% python3 -q
>>> import numpy as np
>>> from numpy import linalg as LA
>>> np.set_printoptions(suppress=True, linewidth=200)
>>> J = np.load("w.npy")
>>> J
array([[ 2.25,  0.01,  0.23,  0.46,  0.67],
       [ 0.01,  7.53, -0.22,  2.27, -0.08],
       [ 0.23, -0.22,  3.13, -0.83,  1.62],
       [ 0.46,  2.27, -0.83,  5.16, -0.09],
       [ 0.67, -0.08,  1.62, -0.09,  4.93]])
>>> x0 = np.array([1, 3, 0, 2, 1])
>>> target = J @ x0
>>> c, lr = np.zeros(5), 1 / LA.norm(J, 2) ** 2
>>> for i in range(60):
...     c -= lr * J.T @ (J @ c - target)
...     if i % 10 == 0: print(i, round(LA.norm(J @ c - target), 2))
... 
0 5.14
10 0.7
20 0.41
30 0.25
40 0.15
50 0.09
>>> round(LA.cond(J), 2)
np.float64(4.52)
>>> c.round(2)
array([0.97, 3.  , 0.01, 2.01, 1.  ])
>>> u, v = J[0], J[1]
>>> print(round(u @ v, 2))
1.04
>>> p = (u @ v) / (u @ u) * u
>>> (v - p) @ u
np.float64(0.0)
>>> np.round(v - p, 2)
array([-0.39,  7.53, -0.26,  2.19, -0.2 ])
>>> t3 = np.stack([J, 5 * J, J[::-1]])
>>> np.round(np.einsum("bij,cij->bc", t3, t3), 2)
array([[ 140.98,  704.88,   81.49],
       [ 704.88, 3524.4 ,  407.47],
       [  81.49,  407.47,  140.98]])
>>> rng = np.random.default_rng(7877)
>>> z = rng.permutation(5)
>>> z
array([0, 2, 3, 1, 4])
>>> Y = J[z][:, z]
>>> np.round(np.sort(np.abs(LA.eigvals(Y))), 2)
array([1.99, 2.01, 4.  , 6.  , 9.  ])
>>> np.allclose(Y, J)
False
>>> np.diag(Y)
array([2.25, 3.13, 5.16, 7.53, 4.93])
>>> round(LA.det(Y), 2), round(float(LA.det(J[z])), 2)
(np.float64(864.35), 864.35)
>>> np.trace(Y)
np.float64(23.0)
>>> Lm = LA.cholesky(J)
>>> round(np.prod(np.diag(Lm)) ** 2, 2), np.round(LA.det(J), 2)
(np.float64(864.35), np.float64(864.35))
>>> np.round(J / np.sqrt(np.outer(np.diag(J), np.diag(J))), 2) + 0
array([[ 1.  ,  0.  ,  0.09,  0.14,  0.2 ],
       [ 0.  ,  1.  , -0.05,  0.36, -0.01],
       [ 0.09, -0.05,  1.  , -0.21,  0.41],
       [ 0.14,  0.36, -0.21,  1.  , -0.02],
       [ 0.2 , -0.01,  0.41, -0.02,  1.  ]])
>>> m1 = np.load("x.npy")
>>> m1.round(2)
array([[  1.76,  -6.85,  -8.05,  -5.  ,   5.8 ],
       [ -4.89,  -2.87,  -9.38,  -5.  ,   0.49],
       [ -0.8 ,  -5.32,  -8.56,  -5.  ,   3.76],
       [ -2.68,  -4.19,  -8.94,  -5.  ,   2.26],
       [ -0.74,  -5.36,  -8.55,  -5.  ,   3.81],
       [ -9.56,  -0.07, -10.31,  -5.  ,  -3.24],
       [ -6.83,  -1.7 ,  -9.77,  -5.  ,  -1.06],
       [ -4.32,  -3.21,  -9.26,  -5.  ,   0.94],
       [ -5.87,  -2.28,  -9.57,  -5.  ,  -0.3 ],
       [  5.19,  -8.91,  -7.36,  -5.  ,   8.55],
       [ -1.03,  -5.18,  -8.61,  -5.  ,   3.57],
       [ -0.68,  -5.39,  -8.54,  -5.  ,   3.86],
       [ -8.24,  -0.86, -10.05,  -5.  ,  -2.19],
       [ -6.1 ,  -2.14,  -9.62,  -5.  ,  -0.48],
       [ -3.91,  -3.46,  -9.18,  -5.  ,   1.27],
       [ -3.9 ,  -3.46,  -9.18,  -5.  ,   1.28],
       [  0.21,  -5.93,  -8.36,  -5.  ,   4.57],
       [ -7.91,  -1.05,  -9.98,  -5.  ,  -1.93],
       [ -7.04,  -1.58,  -9.81,  -5.  ,  -1.23],
       [ -7.35,  -1.39,  -9.87,  -5.  ,  -1.48],
       [ -1.33,  -5.  ,  -8.67,  -5.  ,   3.34],
       [ -4.89,  -2.87,  -9.38,  -5.  ,   0.49],
       [ -4.93,  -2.84,  -9.39,  -5.  ,   0.45]])
>>> t3 = np.stack([m1, 3 * m1, m1[::-1]])
>>> LA.matrix_rank(t3.reshape(3, -1))
np.int64(2)
>>> np.round(np.einsum("bij,cij->bc", t3, t3), 2)
array([[ 3740.9 , 11222.69,  3043.07],
       [11222.69, 33668.07,  9129.22],
       [ 3043.07,  9129.22,  3740.9 ]])
>>> print(LA.matrix_rank(t3))
[2 2 2]
>>> t3.shape
(3, 23, 5)
>>> M = np.loadtxt("data.csv", delimiter=",")
>>> M
array([[ 2., -3., -1.,  0.,  1., -2.],
       [ 3., 13., -3., -1.,  2.,  1.],
       [ 2.,  2., -7.,  2.,  2., -3.],
       [ 3.,  2.,  2., 11., -3.,  3.],
       [ 2.,  3.,  1., -2.,  2.,  1.],
       [ 2.,  2., -3., -1.,  0.,  2.]])
>>> Q, V = LA.qr(M[:, :1])[0], LA.qr(M[:, 1:])[0]
>>> sig = LA.svd(Q.T @ V, compute_uv=False)
>>> (sig > 0.9).sum()
np.int64(1)
>>> np.round(np.degrees(np.arccos(sig.clip(0, 1))), 2)
array([19.19])
>>> np.round(LA.norm(Q @ Q.T - V @ V.T, 2), 2)
np.float64(1.0)
>>> print(np.abs(np.diag(LA.qr(m1)[1])) > 1e-9)
[ True  True False False False]
>>> np.round(m1 @ LA.pinv(m1) @ m1, 2)
array([[  1.76,  -6.85,  -8.05,  -5.  ,   5.8 ],
       [ -4.89,  -2.87,  -9.38,  -5.  ,   0.49],
       [ -0.8 ,  -5.32,  -8.56,  -5.  ,   3.76],
       [ -2.68,  -4.19,  -8.94,  -5.  ,   2.26],
       [ -0.74,  -5.36,  -8.55,  -5.  ,   3.81],
       [ -9.56,  -0.07, -10.31,  -5.  ,  -3.24],
       [ -6.83,  -1.7 ,  -9.77,  -5.  ,  -1.06],
       [ -4.32,  -3.21,  -9.26,  -5.  ,   0.94],
       [ -5.87,  -2.28,  -9.57,  -5.  ,  -0.3 ],
       [  5.19,  -8.91,  -7.36,  -5.  ,   8.55],
       [ -1.03,  -5.18,  -8.61,  -5.  ,   3.57],
       [ -0.68,  -5.39,  -8.54,  -5.  ,   3.86],
       [ -8.24,  -0.86, -10.05,  -5.  ,  -2.19],
       [ -6.1 ,  -2.14,  -9.62,  -5.  ,  -0.48],
       [ -3.91,  -3.46,  -9.18,  -5.  ,   1.27],
       [ -3.9 ,  -3.46,  -9.18,  -5.  ,   1.28],
       [  0.21,  -5.93,  -8.36,  -5.  ,   4.57],
       [ -7.91,  -1.05,  -9.98,  -5.  ,  -1.93],
       [ -7.04,  -1.58,  -9.81,  -5.  ,  -1.23],
       [ -7.35,  -1.39,  -9.87,  -5.  ,  -1.48],
       [ -1.33,  -5.  ,  -8.67,  -5.  ,   3.34],
       [ -4.89,  -2.87,  -9.38,  -5.  ,   0.49],
       [ -4.93,  -2.84,  -9.39,  -5.  ,   0.45]])
>>> LA.lstsq(m1[:-1].T, m1[-1])[2]
np.int32(2)
